$ python -q
>>> import numpy as np
>>> from numpy import linalg as LA
>>> np.set_printoptions(suppress=True, linewidth=100)
>>> K = np.loadtxt("block19.csv", delimiter=",")
>>> K
array([[ 0., -2.,  0.,  2.,  1.,  1.,  2.,  2.,  1.,  0.],
       [-1., -3., -1.,  1.,  0.,  0.,  1.,  1.,  0., -1.],
       [-2., -4., -2.,  0., -1., -1.,  0.,  0., -1., -2.],
       [ 3.,  1.,  3.,  5.,  4.,  4.,  5.,  5.,  4.,  3.],
       [-1., -3., -1.,  1.,  0.,  0.,  1.,  1.,  0., -1.],
       [-3., -5., -3., -1., -2., -2., -1., -1., -2., -3.],
       [ 0., -2.,  0.,  2.,  1.,  1.,  2.,  2.,  1.,  0.]])
>>> t = np.radians(135)
>>> R = np.eye(10)
>>> R[7, 7] = R[8, 8] = np.cos(t)
>>> R[7, 8], R[8, 7] = -np.sin(t), np.sin(t)
>>> R.round(2)
array([[ 1.  ,  0.  ,  0.  ,  0.  ,  0.  ,  0.  ,  0.  ,  0.  ,  0.  ,  0.  ],
       [ 0.  ,  1.  ,  0.  ,  0.  ,  0.  ,  0.  ,  0.  ,  0.  ,  0.  ,  0.  ],
       [ 0.  ,  0.  ,  1.  ,  0.  ,  0.  ,  0.  ,  0.  ,  0.  ,  0.  ,  0.  ],
       [ 0.  ,  0.  ,  0.  ,  1.  ,  0.  ,  0.  ,  0.  ,  0.  ,  0.  ,  0.  ],
       [ 0.  ,  0.  ,  0.  ,  0.  ,  1.  ,  0.  ,  0.  ,  0.  ,  0.  ,  0.  ],
       [ 0.  ,  0.  ,  0.  ,  0.  ,  0.  ,  1.  ,  0.  ,  0.  ,  0.  ,  0.  ],
       [ 0.  ,  0.  ,  0.  ,  0.  ,  0.  ,  0.  ,  1.  ,  0.  ,  0.  ,  0.  ],
       [ 0.  ,  0.  ,  0.  ,  0.  ,  0.  ,  0.  ,  0.  , -0.71, -0.71,  0.  ],
       [ 0.  ,  0.  ,  0.  ,  0.  ,  0.  ,  0.  ,  0.  ,  0.71, -0.71,  0.  ],
       [ 0.  ,  0.  ,  0.  ,  0.  ,  0.  ,  0.  ,  0.  ,  0.  ,  0.  ,  1.  ]])
>>> Y = K @ R.T
>>> np.allclose(LA.norm(K, axis=1), LA.norm(Y, axis=1))
True
>>> Y.round(2)
array([[ 0.  , -2.  ,  0.  ,  2.  ,  1.  ,  1.  ,  2.  , -2.12,  0.71,  0.  ],
       [-1.  , -3.  , -1.  ,  1.  ,  0.  ,  0.  ,  1.  , -0.71,  0.71, -1.  ],
       [-2.  , -4.  , -2.  ,  0.  , -1.  , -1.  ,  0.  ,  0.71,  0.71, -2.  ],
       [ 3.  ,  1.  ,  3.  ,  5.  ,  4.  ,  4.  ,  5.  , -6.36,  0.71,  3.  ],
       [-1.  , -3.  , -1.  ,  1.  ,  0.  ,  0.  ,  1.  , -0.71,  0.71, -1.  ],
       [-3.  , -5.  , -3.  , -1.  , -2.  , -2.  , -1.  ,  2.12,  0.71, -3.  ],
       [ 0.  , -2.  ,  0.  ,  2.  ,  1.  ,  1.  ,  2.  , -2.12,  0.71,  0.  ]])
>>> x = np.array([3, 1, 2, 2, 2, 0, 1, 1, 2, 1])
>>> a = np.maximum(Y @ x, 0)
>>> np.round(Y * (a > 1e-9)[:, None], 2)
array([[ 0.  , -2.  ,  0.  ,  2.  ,  1.  ,  1.  ,  2.  , -2.12,  0.71,  0.  ],
       [-0.  , -0.  , -0.  ,  0.  ,  0.  ,  0.  ,  0.  , -0.  ,  0.  , -0.  ],
       [-0.  , -0.  , -0.  ,  0.  , -0.  , -0.  ,  0.  ,  0.  ,  0.  , -0.  ],
       [ 3.  ,  1.  ,  3.  ,  5.  ,  4.  ,  4.  ,  5.  , -6.36,  0.71,  3.  ],
       [-0.  , -0.  , -0.  ,  0.  ,  0.  ,  0.  ,  0.  , -0.  ,  0.  , -0.  ],
       [-0.  , -0.  , -0.  , -0.  , -0.  , -0.  , -0.  ,  0.  ,  0.  , -0.  ],
       [ 0.  , -2.  ,  0.  ,  2.  ,  1.  ,  1.  ,  2.  , -2.12,  0.71,  0.  ]])
>>> a.round(2)
array([ 5.29,  0.  ,  0.  , 37.05,  0.  ,  0.  ,  5.29])
>>> LA.lstsq(K[:-1].T, K[-1])[2]
np.int32(2)
>>> np.abs(np.diag(LA.qr(K)[1])) > 1e-9
array([ True,  True, False, False, False, False, False])
>>> round(float(np.trace(LA.pinv(K) @ K)), 2)
2.0
>>> Uu, sigma, VT = LA.svd(K)
>>> vecs = VT[:(sigma > 1e-8).sum()]
>>> rng = np.random.default_rng(23)
>>> x = K[2] + -2 * K[4] + rng.integers(2) * np.eye(10)[6]
>>> x
array([ 0.,  2.,  0., -2., -1., -1., -2., -2., -1.,  0.])
>>> np.round(np.diag(vecs.T @ vecs), 2)
array([0.13, 0.62, 0.13, 0.22, 0.11, 0.11, 0.22, 0.22, 0.11, 0.13])
>>> np.round(vecs.T @ vecs, 2)
array([[ 0.13,  0.23,  0.13,  0.04,  0.09,  0.09,  0.04,  0.04,  0.09,  0.13],
       [ 0.23,  0.62,  0.23, -0.15,  0.04,  0.04, -0.15, -0.15,  0.04,  0.23],
       [ 0.13,  0.23,  0.13,  0.04,  0.09,  0.09,  0.04,  0.04,  0.09,  0.13],
       [ 0.04, -0.15,  0.04,  0.22,  0.13,  0.13,  0.22,  0.22,  0.13,  0.04],
       [ 0.09,  0.04,  0.09,  0.13,  0.11,  0.11,  0.13,  0.13,  0.11,  0.09],
       [ 0.09,  0.04,  0.09,  0.13,  0.11,  0.11,  0.13,  0.13,  0.11,  0.09],
       [ 0.04, -0.15,  0.04,  0.22,  0.13,  0.13,  0.22,  0.22,  0.13,  0.04],
       [ 0.04, -0.15,  0.04,  0.22,  0.13,  0.13,  0.22,  0.22,  0.13,  0.04],
       [ 0.09,  0.04,  0.09,  0.13,  0.11,  0.11,  0.13,  0.13,  0.11,  0.09],
       [ 0.13,  0.23,  0.13,  0.04,  0.09,  0.09,  0.04,  0.04,  0.09,  0.13]])
>>> f, g = K[3], K[1]
>>> f @ f
np.float64(151.0)
>>> p = (f @ g) / (f @ f) * f
>>> (g - p) @ f
np.float64(0.0)
>>> np.round(g - p, 2)
array([-1.06, -3.02, -1.06,  0.9 , -0.08, -0.08,  0.9 ,  0.9 , -0.08, -1.06])
>>> Q, _ = LA.qr(np.array([[-1.4, 0.0, -0.7],
...     [-0.4, 0.1, -0.1],
...     [-0.7, 1.2, -1.0],
...     [-0.1, 0.0, -0.7],
...     [-0.4, 0.4, 2.1]]))
>>> J = Q @ Q.T
>>> J.round(2)
array([[ 0.94,  0.22, -0.02,  0.09,  0.01],
       [ 0.22,  0.06,  0.06,  0.01,  0.06],
       [-0.02,  0.06,  0.99,  0.08,  0.02],
       [ 0.09,  0.01,  0.08,  0.08, -0.24],
       [ 0.01,  0.06,  0.02, -0.24,  0.93]])
>>> round(float(np.trace(LA.pinv(J) @ J)), 2)
3.0
>>> np.unique(J.round(6), axis=0).shape
(5, 5)
>>> np.allclose(J[:-1].T @ LA.lstsq(J[:-1].T, J[-1])[0], J[-1])
True
>>> r = LA.matrix_rank(J)
>>> r
np.int64(3)
>>> N = LA.svd(J)[2][r:].T
>>> np.round(J @ N, 2) + 0
array([[0., 0.],
       [0., 0.],
       [0., 0.],
       [0., 0.],
       [0., 0.]])
>>> np.round(N @ N.T, 2)
array([[ 0.06, -0.22,  0.02, -0.09, -0.01],
       [-0.22,  0.94, -0.06, -0.01, -0.06],
       [ 0.02, -0.06,  0.01, -0.08, -0.02],
       [-0.09, -0.01, -0.08,  0.92,  0.24],
       [-0.01, -0.06, -0.02,  0.24,  0.07]])
>>> np.allclose(J @ N, 0)
True
>>> mat = np.loadtxt("test6.csv", delimiter=",")
>>> mat.round(2)
array([[-12.33,   7.15,  14.03],
       [ 10.93, -12.57, -11.07],
       [-12.54,   1.63,  15.49],
       [ 12.24,   1.37, -15.76],
       [ -8.01, -12.98,  12.94],
       [ 12.56,  -1.9 , -15.45],
       [ 11.65, -10.46, -12.45],
       [ -8.63,  16.5 ,   7.31],
       [ 11.39,   5.32, -15.55],
       [ 11.97,  -9.18, -13.13],
       [  9.41,  10.51, -14.18],
       [ -5.07,  19.22,   2.23],
       [  8.54,  12.11, -13.43],
       [  1.77,  18.88,  -6.35],
       [  5.62,  16.01, -10.59],
       [ -1.74, -18.9 ,   6.31],
       [ 12.55,  -1.85, -15.46],
       [-12.58,   3.95,  15.04],
       [-11.88,  -3.36,  15.74],
       [ -3.63, -17.76,   8.45],
       [ 11.98,  -9.16, -13.14],
       [  3.41,  17.92,  -8.21],
       [ 12.29,   0.97, -15.74]])
>>> cent = mat[[1, 10]].astype(float)
>>> for _ in range(4):
...     lab = LA.norm(mat[:, None] - cent, axis=-1).argmin(axis=1)
...     cent = np.array([mat[lab == j].mean(axis=0) for j in range(2)])
... 
>>> lab
array([1, 0, 1, 0, 1, 0, 0, 1, 0, 0, 0, 1, 1, 1, 1, 0, 0, 1, 1, 0, 0, 1, 0])
>>> cent.round(2)
array([[  9.3 ,  -5.3 , -10.6 ],
       [ -4.7 ,   8.82,   4.02]])
>>> np.round(cent[1] - cent[0], 2)
array([-14.  ,  14.12,  14.62])
>>> np.abs(cent[1] - cent[0]).argmax()
np.int64(2)
